% ipython --no-banner

In [1]: import numpy as np

In [2]: import numpy.linalg as la

In [3]: np.set_printoptions(precision=2, suppress=True, linewidth=200)

In [4]: mat = np.array([[0, 0, 0, 1, 0, 0, 1, 1],
   ...:     [0, 0, 0, 0, 1, 0, 1, 1],
   ...:     [0, 0, 0, 0, 0, 1, 0, 0],
   ...:     [1, 0, 0, 0, 0, 0, 0, 0],
   ...:     [0, 1, 0, 0, 0, 0, 0, 0],
   ...:     [0, 0, 1, 0, 0, 0, 1, 0],
   ...:     [1, 1, 0, 0, 0, 1, 0, 0],
   ...:     [1, 1, 0, 0, 0, 0, 0, 0]])

In [5]: left, s, Vt = la.svd(mat)

In [6]: np.argmax(s[:-1] / (s[1:] + 1e-6)) + 1
Out[6]: np.int64(6)

In [7]: s.round(2) + 0
Out[7]: array([2.36, 2.36, 1.2 , 1.2 , 1.  , 1.  , 0.  , 0.  ])

In [8]: other = left[:, :6] @ np.diag(s[:6]) @ Vt[:6]

In [9]: np.round(la.norm(mat - other) / la.norm(mat), 2)
Out[9]: np.float64(0.0)

In [10]: other.round(2) + 0
Out[10]: 
array([[0., 0., 0., 1., 0., 0., 1., 1.],
       [0., 0., 0., 0., 1., 0., 1., 1.],
       [0., 0., 0., 0., 0., 1., 0., 0.],
       [1., 0., 0., 0., 0., 0., 0., 0.],
       [0., 1., 0., 0., 0., 0., 0., 0.],
       [0., 0., 1., 0., 0., 0., 1., 0.],
       [1., 1., 0., 0., 0., 1., 0., 0.],
       [1., 1., 0., 0., 0., 0., 0., 0.]])

In [11]: la.matrix_rank(mat, rtol=0.05)
Out[11]: np.int64(6)

In [12]: la.matrix_rank(other)
Out[12]: np.int64(6)

In [13]: M = np.array([[5.0, 0.0, 0.0, 0.0],
    ...:     [0.0, 5.0, 0.0, 0.0],
    ...:     [0.0, 0.0, 5.0, 4.0],
    ...:     [0.0, 0.0, 4.0, 5.0]])

In [14]: # symmetric

In [15]: theta = np.radians(120)

In [16]: R = np.eye(4)

In [17]: R[2, 2] = R[0, 0] = np.cos(theta)

In [18]: R[2, 0], R[0, 2] = -np.sin(theta), np.sin(theta)

In [19]: R
Out[19]: 
array([[-0.5 ,  0.  ,  0.87,  0.  ],
       [ 0.  ,  1.  ,  0.  ,  0.  ],
       [-0.87,  0.  , -0.5 ,  0.  ],
       [ 0.  ,  0.  ,  0.  ,  1.  ]])

In [20]: other = M @ R.T

In [21]: np.allclose(la.norm(M, axis=1), la.norm(other, axis=1))
Out[21]: True

In [22]: la.svd(M, compute_uv=False), la.svd(other, compute_uv=False)
Out[22]: (array([9., 5., 5., 1.]), array([9., 5., 5., 1.]))

In [23]: other = np.array([[0, -5, 2], [-1, -5, 5], [-1, 5, 5], [-3, -1, -1]])

In [24]: np.einsum("ij,ij->i", R, R)
Out[24]: array([1., 1., 1., 1.])

In [25]: np.einsum("ij,ij->", R, other)
ValueError: operands could not be broadcast together with remapped shapes [original->remapped]: (4,4)->(4,4) (4,3)->(4,3) 


In [26]: other @ R
ValueError: matmul: Input operand 1 has a mismatch in its core dimension 0, with gufunc signature (n?,k),(k,m?)->(n?,m?) (size 4 is different from 3)


In [27]: np.einsum("ik,kj->ij", R, other)
Out[27]: 
array([[-0.87,  6.83,  3.33],
       [-1.  , -5.  ,  5.  ],
       [ 0.5 ,  1.83, -4.23],
       [-3.  , -1.  , -1.  ]])

In [28]: F = np.load("layer14.npy")

In [29]: F
Out[29]: 
array([[-4,  0,  0,  0],
       [-5,  3,  0,  0],
       [-1,  3,  3,  0],
       [ 3,  3,  1,  4]])

In [30]: x0 = np.array([0, 0, 1, 1])

In [31]: y = F @ x0

In [32]: b, lr = np.zeros(4), 1 / la.norm(F, 2) ** 2

In [33]: for i in range(3):
    ...:     b -= lr * F.T @ (F @ b - y)
    ...:     if i % 1 == 0: print(i, round(la.norm(F @ b - y), 2))
    ...: 
0 2.02
1 1.28
2 1.17

In [34]: round(float(la.cond(F)), 2)
Out[34]: 6.55

In [35]: b
Out[35]: array([0.23, 0.58, 0.38, 0.49])

In [36]: evals, V = la.eig(F)

In [37]: np.prod(evals)
Out[37]: np.float64(-144.0)

In [38]: evals
Out[38]: array([ 4.,  3.,  3., -4.])

In [39]: np.sort(la.eigvals(F.T))
Out[39]: array([-4.,  3.,  3.,  4.])

In [40]: np.sort(la.eigvals(F @ F))
Out[40]: array([ 9.,  9., 16., 16.])

In [41]: C2 = F.T @ F

In [42]: np.allclose(C2, C2.T)
Out[42]: True

In [43]: np.trace(C2), (F ** 2).sum()
Out[43]: (np.int64(104), np.int64(104))

In [44]: (F @ F.T).shape
Out[44]: (4, 4)

In [45]: W2 = 20 * np.array([[-0.5, -0.5, 0.7], [1.2, 0.2, -0.6], [-0.3, 0.5, 0.1]])

In [46]: rng = np.random.default_rng(24143)

In [47]: lab = rng.integers(0, 3, 14)

In [48]: feats = W2[lab] + rng.normal(size=(14, 3))

In [49]: feats
Out[49]: 
array([[ 22.56,   3.77, -11.01],
       [ 24.53,   5.59, -13.06],
       [ 25.13,   4.73, -13.41],
       [ 22.99,   3.22, -11.81],
       [ 23.01,   4.63, -12.43],
       [ -9.32, -10.01,  12.24],
       [ -5.59,  10.79,   2.45],
       [ 23.88,   3.56, -11.81],
       [ -5.1 ,   9.13,   1.91],
       [ -5.77,   9.36,   1.71],
       [ -6.21,  11.32,   1.99],
       [ 23.24,   5.46, -14.32],
       [ -9.97, -10.58,  13.8 ],
       [ -9.44,  -8.74,  14.35]])

In [50]: np.allclose(M @ M.T, M.T @ M)
Out[50]: True

In [51]: (M - M.T) / 2
Out[51]: 
array([[0., 0., 0., 0.],
       [0., 0., 0., 0.],
       [0., 0., 0., 0.],
       [0., 0., 0., 0.]])

In [52]: assert M == M.T
ValueError: The truth value of an array with more than one element is ambiguous. Use a.any() or a.all()


In [53]: np.sort(np.abs(la.eigvals(M)))
Out[53]: array([1., 5., 5., 9.])

In [54]: la.matrix_power(M, 3)
Out[54]: 
array([[125.,   0.,   0.,   0.],
       [  0., 125.,   0.,   0.],
       [  0.,   0., 365., 364.],
       [  0.,   0., 364., 365.]])

In [55]: M @ M
Out[55]: 
array([[25.,  0.,  0.,  0.],
       [ 0., 25.,  0.,  0.],
       [ 0.,  0., 41., 40.],
       [ 0.,  0., 40., 41.]])

In [56]: np.allclose(M, M.T)
Out[56]: True

In [57]: lab = feats[:, 1] > np.median(feats[:, 1])

In [58]: u = feats[lab].mean(axis=0) - feats[~lab].mean(axis=0)

In [59]: round(float((((feats - feats.mean(axis=0)) @ u > 0) == lab).mean()), 2)
Out[59]: 0.71

In [60]: u
Out[60]: array([-1.93, 10.07, -3.72])

In [61]: lab.astype(int)
Out[61]: array([0, 1, 1, 0, 0, 0, 1, 0, 1, 1, 1, 1, 0, 0])

In [62]: Xs = feats - feats.mean(axis=0)

In [63]: V = la.svd(Xs)[2][:1]

In [64]: other = Xs - Xs @ V.T @ V

In [65]: np.round(la.norm(other) / la.norm(Xs), 2)
Out[65]: np.float64(0.35)

In [66]: (Xs @ V.T).std(axis=0)
Out[66]: array([18.82])

In [67]: np.diag(V.T @ V)
Out[67]: array([0.67, 0.03, 0.31])

In [68]: la.norm(other, axis=1).round(6).argmax()
Out[68]: np.int64(10)

In [69]: np.cov(Xs @ V.T, rowvar=False)
Out[69]: array(381.57)

In [70]: other = np.array([[-1, 3], [3, 2], [2, -1], [1, 1]])

In [71]: np.einsum("ik,kj->ij", F, other)
Out[71]: 
array([[  4, -12],
       [ 14,  -9],
       [ 16,   0],
       [ 12,  18]])

In [72]: np.einsum("ik,kj->ji", F, other)
Out[72]: 
array([[  4,  14,  16,  12],
       [-12,  -9,   0,  18]])

In [73]: W2 = 10 * np.array([[0.4, 0.1, 0.2, 0.4, 1.7], [-1.1, -0.3, -0.2, -1.1, -0.6]])

In [74]: lab = rng.integers(0, 2, 15)

In [75]: A = W2[lab] + rng.normal(size=(15, 5))

In [76]: A
Out[76]: 
array([[  3.77,   0.41,  -0.14,   4.85,  15.19],
       [-11.42,  -3.47,  -1.34, -12.32,  -5.83],
       [  3.98,  -0.8 ,   1.42,   4.21,  17.35],
       [ -9.47,  -3.43,  -2.31, -11.45,  -7.58],
       [-10.01,  -2.31,  -2.5 , -11.07,  -5.67],
       [  5.1 ,   0.76,   0.76,   4.08,  16.92],
       [  4.79,   0.28,   3.07,   4.38,  17.17],
       [-11.47,  -3.24,  -1.08, -11.58,  -5.33],
       [  4.1 ,   0.08,   1.95,   3.23,  16.44],
       [-12.4 ,  -4.84,  -0.87, -11.39,  -4.78],
       [  3.95,   1.21,   3.03,   1.96,  16.9 ],
       [-10.62,  -0.61,  -2.59, -10.47,  -4.63],
       [-11.46,  -3.72,  -2.44, -11.38,  -4.7 ],
       [-10.5 ,  -2.98,  -3.  , -10.92,  -6.11],
       [-11.15,  -2.31,  -1.01,  -9.87,  -4.81]])

In [77]: P = A @ la.solve(A.T @ A, A.T)

In [78]: np.round(la.eigvalsh(P), 2) + 0
Out[78]: array([0., 0., 0., 0., 0., 0., 0., 0., 0., 0., 1., 1., 1., 1., 1.])

In [79]: np.diag(P)
Out[79]: array([0.49, 0.19, 0.32, 0.46, 0.21, 0.28, 0.28, 0.17, 0.18, 0.47, 0.56, 0.61, 0.19, 0.21, 0.38])

In [80]: x0 = np.array([0, -2, 0, 0, 1])

In [81]: y = A @ x0

In [82]: np.round(la.solve(A.T @ A, A.T @ y), 2) + 0
Out[82]: array([ 0., -2.,  0.,  0.,  1.])

In [83]: np.round(la.pinv(A) @ A, 2) + 0
Out[83]: 
array([[1., 0., 0., 0., 0.],
       [0., 1., 0., 0., 0.],
       [0., 0., 1., 0., 0.],
       [0., 0., 0., 1., 0.],
       [0., 0., 0., 0., 1.]])

In [84]: y = y + 0.1 * rng.normal(size=15)

In [85]: y
Out[85]: array([14.2 ,  1.15, 18.97, -0.78, -1.12, 15.45, 16.66,  1.12, 16.16,  4.84, 14.42, -3.49,  2.76, -0.16, -0.18])

In [86]: b, *_ = la.lstsq(A, y)

In [87]: [round(float(la.norm(la.solve(A.T @ A + lam * np.eye(5), A.T @ y))), 2) for lam in (0, 1, 10, 100)]
Out[87]: [2.24, 2.11, 1.54, 1.08]
